$ python -q
>>> import numpy as np
>>> from numpy import linalg as LA
>>> np.set_printoptions(precision=1, suppress=True, linewidth=100)
>>> rnd = lambda a: np.round(a, 1) + 0
>>> rng = np.random.default_rng(48)
>>> mat = np.eye(9, dtype=int)[rng.permutation(9)]
>>> mat
array([[0, 0, 0, 0, 0, 1, 0, 0, 0],
       [0, 0, 1, 0, 0, 0, 0, 0, 0],
       [0, 0, 0, 0, 1, 0, 0, 0, 0],
       [0, 0, 0, 1, 0, 0, 0, 0, 0],
       [0, 0, 0, 0, 0, 0, 0, 1, 0],
       [0, 1, 0, 0, 0, 0, 0, 0, 0],
       [0, 0, 0, 0, 0, 0, 1, 0, 0],
       [0, 0, 0, 0, 0, 0, 0, 0, 1],
       [1, 0, 0, 0, 0, 0, 0, 0, 0]])
>>> mat.T @ mat
array([[1, 0, 0, 0, 0, 0, 0, 0, 0],
       [0, 1, 0, 0, 0, 0, 0, 0, 0],
       [0, 0, 1, 0, 0, 0, 0, 0, 0],
       [0, 0, 0, 1, 0, 0, 0, 0, 0],
       [0, 0, 0, 0, 1, 0, 0, 0, 0],
       [0, 0, 0, 0, 0, 1, 0, 0, 0],
       [0, 0, 0, 0, 0, 0, 1, 0, 0],
       [0, 0, 0, 0, 0, 0, 0, 1, 0],
       [0, 0, 0, 0, 0, 0, 0, 0, 1]])
>>> x0 = np.array([-4, -3, -5, -4, 2, 2, 5, -4, 4])
>>> [p for p in range(1, 25) if np.allclose(LA.matrix_power(mat, p), np.eye(9))]
[7, 14, 21]
>>> rnd(np.sort(np.abs(np.degrees(np.angle(LA.eigvals(mat))))))
array([  0. ,   0. ,   0. ,  51.4,  51.4, 102.9, 102.9, 154.3, 154.3])
>>> rnd(LA.det(mat))
np.float64(1.0)
>>> rnd(LA.norm(x0)), rnd(LA.norm(mat @ x0))
(np.float64(11.4), np.float64(11.4))
>>> 9 - LA.matrix_rank(mat - np.eye(9), tol=1e-8)
np.int64(3)
>>> mat.T @ (mat @ x0)
array([-4, -3, -5, -4,  2,  2,  5, -4,  4])
>>> left, sigma, Vh = LA.svd(mat, full_matrices=False)
>>> np.allclose(left * sigma @ Vh, mat)
True
>>> sigma
array([1., 1., 1., 1., 1., 1., 1., 1., 1.])
>>> left.T @ left
array([[1., 0., 0., 0., 0., 0., 0., 0., 0.],
       [0., 1., 0., 0., 0., 0., 0., 0., 0.],
       [0., 0., 1., 0., 0., 0., 0., 0., 0.],
       [0., 0., 0., 1., 0., 0., 0., 0., 0.],
       [0., 0., 0., 0., 1., 0., 0., 0., 0.],
       [0., 0., 0., 0., 0., 1., 0., 0., 0.],
       [0., 0., 0., 0., 0., 0., 1., 0., 0.],
       [0., 0., 0., 0., 0., 0., 0., 1., 0.],
       [0., 0., 0., 0., 0., 0., 0., 0., 1.]])
>>> Vh @ Vh.T
array([[1., 0., 0., 0., 0., 0., 0., 0., 0.],
       [0., 1., 0., 0., 0., 0., 0., 0., 0.],
       [0., 0., 1., 0., 0., 0., 0., 0., 0.],
       [0., 0., 0., 1., 0., 0., 0., 0., 0.],
       [0., 0., 0., 0., 1., 0., 0., 0., 0.],
       [0., 0., 0., 0., 0., 1., 0., 0., 0.],
       [0., 0., 0., 0., 0., 0., 1., 0., 0.],
       [0., 0., 0., 0., 0., 0., 0., 1., 0.],
       [0., 0., 0., 0., 0., 0., 0., 0., 1.]])
>>> (sigma > 1e-8).sum()
np.int64(9)
>>> left.T @ mat @ Vh.T
array([[1., 0., 0., 0., 0., 0., 0., 0., 0.],
       [0., 1., 0., 0., 0., 0., 0., 0., 0.],
       [0., 0., 1., 0., 0., 0., 0., 0., 0.],
       [0., 0., 0., 1., 0., 0., 0., 0., 0.],
       [0., 0., 0., 0., 1., 0., 0., 0., 0.],
       [0., 0., 0., 0., 0., 1., 0., 0., 0.],
       [0., 0., 0., 0., 0., 0., 1., 0., 0.],
       [0., 0., 0., 0., 0., 0., 0., 1., 0.],
       [0., 0., 0., 0., 0., 0., 0., 0., 1.]])
>>> data = np.load("m.npy")
>>> data
array([[-1,  0, -2,  2,  0,  2, -3, -2,  0,  3, -3, -1],
       [-1, -1,  0, -2,  2,  0,  2, -3, -2,  0,  3, -3],
       [-3, -1, -1,  0, -2,  2,  0,  2, -3, -2,  0,  3],
       [ 3, -3, -1, -1,  0, -2,  2,  0,  2, -3, -2,  0],
       [ 0,  3, -3, -1, -1,  0, -2,  2,  0,  2, -3, -2],
       [-2,  0,  3, -3, -1, -1,  0, -2,  2,  0,  2, -3],
       [-3, -2,  0,  3, -3, -1, -1,  0, -2,  2,  0,  2],
       [ 2, -3, -2,  0,  3, -3, -1, -1,  0, -2,  2,  0],
       [ 0,  2, -3, -2,  0,  3, -3, -1, -1,  0, -2,  2],
       [ 2,  0,  2, -3, -2,  0,  3, -3, -1, -1,  0, -2],
       [-2,  2,  0,  2, -3, -2,  0,  3, -3, -1, -1,  0],
       [ 0, -2,  2,  0,  2, -3, -2,  0,  3, -3, -1, -1]])
>>> x0 = np.array([-3, 1, -3, -2, -1, 1, -3, 1, -3, 2, 2, 3])
>>> (data @ x0).argmax()
np.int64(2)
>>> data @ np.eye(12)[0]
array([-1., -1., -3.,  3.,  0., -2., -3.,  2.,  0.,  2., -2.,  0.])
>>> data * x0
array([[ 3,  0,  6, -4,  0,  2,  9, -2,  0,  6, -6, -3],
       [ 3, -1,  0,  4, -2,  0, -6, -3,  6,  0,  6, -9],
       [ 9, -1,  3,  0,  2,  2,  0,  2,  9, -4,  0,  9],
       [-9, -3,  3,  2,  0, -2, -6,  0, -6, -6, -4,  0],
       [ 0,  3,  9,  2,  1,  0,  6,  2,  0,  4, -6, -6],
       [ 6,  0, -9,  6,  1, -1,  0, -2, -6,  0,  4, -9],
       [ 9, -2,  0, -6,  3, -1,  3,  0,  6,  4,  0,  6],
       [-6, -3,  6,  0, -3, -3,  3, -1,  0, -4,  4,  0],
       [ 0,  2,  9,  4,  0,  3,  9, -1,  3,  0, -4,  6],
       [-6,  0, -6,  6,  2,  0, -9, -3,  3, -2,  0, -6],
       [ 6,  2,  0, -4,  3, -2,  0,  3,  9, -2, -2,  0],
       [ 0, -2, -6,  0, -2, -3,  6,  0, -9, -6, -2, -3]])
>>> np.sign((data @ x0).round(6))
array([ 1, -1,  1, -1,  1, -1,  1, -1,  1, -1,  1, -1])
>>> np.einsum("ij,j->i", data, x0)
array([ 11,  -2,  31, -31,  15, -10,  22,  -7,  31, -21,  13, -27])
>>> np.allclose(data @ data.T, data.T @ data)
True
>>> data @ np.ones(12)
array([-5., -5., -5., -5., -5., -5., -5., -5., -5., -5., -5., -5.])
>>> f = np.array([2, -1, -1, -2, 2, -2, 0, 3, 3, -1, 2, 0])
>>> A2 = data + np.outer(f, np.eye(12)[0])
>>> A2
array([[ 1.,  0., -2.,  2.,  0.,  2., -3., -2.,  0.,  3., -3., -1.],
       [-2., -1.,  0., -2.,  2.,  0.,  2., -3., -2.,  0.,  3., -3.],
       [-4., -1., -1.,  0., -2.,  2.,  0.,  2., -3., -2.,  0.,  3.],
       [ 1., -3., -1., -1.,  0., -2.,  2.,  0.,  2., -3., -2.,  0.],
       [ 2.,  3., -3., -1., -1.,  0., -2.,  2.,  0.,  2., -3., -2.],
       [-4.,  0.,  3., -3., -1., -1.,  0., -2.,  2.,  0.,  2., -3.],
       [-3., -2.,  0.,  3., -3., -1., -1.,  0., -2.,  2.,  0.,  2.],
       [ 5., -3., -2.,  0.,  3., -3., -1., -1.,  0., -2.,  2.,  0.],
       [ 3.,  2., -3., -2.,  0.,  3., -3., -1., -1.,  0., -2.,  2.],
       [ 1.,  0.,  2., -3., -2.,  0.,  3., -3., -1., -1.,  0., -2.],
       [ 0.,  2.,  0.,  2., -3., -2.,  0.,  3., -3., -1., -1.,  0.],
       [ 0., -2.,  2.,  0.,  2., -3., -2.,  0.,  3., -3., -1., -1.]])
>>> x0 = np.array([0, 0, 3, -2, 0, -2, -3, 0, -3, -2, 2, 2])
>>> A2 * x0
array([[ 0.,  0., -6., -4.,  0., -4.,  9., -0., -0., -6., -6., -2.],
       [-0., -0.,  0.,  4.,  0., -0., -6., -0.,  6., -0.,  6., -6.],
       [-0., -0., -3., -0., -0., -4., -0.,  0.,  9.,  4.,  0.,  6.],
       [ 0., -0., -3.,  2.,  0.,  4., -6.,  0., -6.,  6., -4.,  0.],
       [ 0.,  0., -9.,  2., -0., -0.,  6.,  0., -0., -4., -6., -4.],
       [-0.,  0.,  9.,  6., -0.,  2., -0., -0., -6., -0.,  4., -6.],
       [-0., -0.,  0., -6., -0.,  2.,  3.,  0.,  6., -4.,  0.,  4.],
       [ 0., -0., -6., -0.,  0.,  6.,  3., -0., -0.,  4.,  4.,  0.],
       [ 0.,  0., -9.,  4.,  0., -6.,  9., -0.,  3., -0., -4.,  4.],
       [ 0.,  0.,  6.,  6., -0., -0., -9., -0.,  3.,  2.,  0., -4.],
       [ 0.,  0.,  0., -4., -0.,  4., -0.,  0.,  9.,  2., -2.,  0.],
       [ 0., -0.,  6., -0.,  0.,  6.,  6.,  0., -9.,  6., -2., -2.]])
>>> A2 @ (2 * x0)
array([-38.,   8.,  24., -14., -30.,  18.,  10.,  22.,   2.,   8.,  18.,  22.])
>>> K = np.loadtxt("sample9.csv", delimiter=",")
>>> K
array([[6., 1., 1., 1., 1., 1., 1., 1., 1., 1., 1., 1., 1., 1.],
       [1., 6., 1., 1., 1., 1., 1., 1., 1., 1., 1., 1., 1., 1.],
       [1., 1., 6., 1., 1., 1., 1., 1., 1., 1., 1., 1., 1., 1.],
       [1., 1., 1., 6., 1., 1., 1., 1., 1., 1., 1., 1., 1., 1.],
       [1., 1., 1., 1., 6., 1., 1., 1., 1., 1., 1., 1., 1., 1.],
       [1., 1., 1., 1., 1., 6., 1., 1., 1., 1., 1., 1., 1., 1.],
       [1., 1., 1., 1., 1., 1., 6., 1., 1., 1., 1., 1., 1., 1.],
       [1., 1., 1., 1., 1., 1., 1., 6., 1., 1., 1., 1., 1., 1.],
       [1., 1., 1., 1., 1., 1., 1., 1., 6., 1., 1., 1., 1., 1.],
       [1., 1., 1., 1., 1., 1., 1., 1., 1., 6., 1., 1., 1., 1.],
       [1., 1., 1., 1., 1., 1., 1., 1., 1., 1., 6., 1., 1., 1.],
       [1., 1., 1., 1., 1., 1., 1., 1., 1., 1., 1., 6., 1., 1.],
       [1., 1., 1., 1., 1., 1., 1., 1., 1., 1., 1., 1., 6., 1.],
       [1., 1., 1., 1., 1., 1., 1., 1., 1., 1., 1., 1., 1., 6.]])
>>> np.sort(np.abs(np.fft.fft(K[0]))), rnd(np.sort(LA.svd(K, compute_uv=False)))
(array([ 5.,  5.,  5.,  5.,  5.,  5.,  5.,  5.,  5.,  5.,  5.,  5.,  5., 19.]), array([ 5.,  5.,  5.,  5.,  5.,  5.,  5.,  5.,  5.,  5.,  5.,  5.,  5., 19.]))
>>> np.fft.fft(K[0])
array([19.+0.j,  5.+0.j,  5.+0.j,  5.+0.j,  5.+0.j,  5.+0.j,  5.+0.j,  5.+0.j,  5.+0.j,  5.+0.j,
        5.+0.j,  5.+0.j,  5.+0.j,  5.+0.j])
>>> K @ np.ones(14)
array([19., 19., 19., 19., 19., 19., 19., 19., 19., 19., 19., 19., 19., 19.])
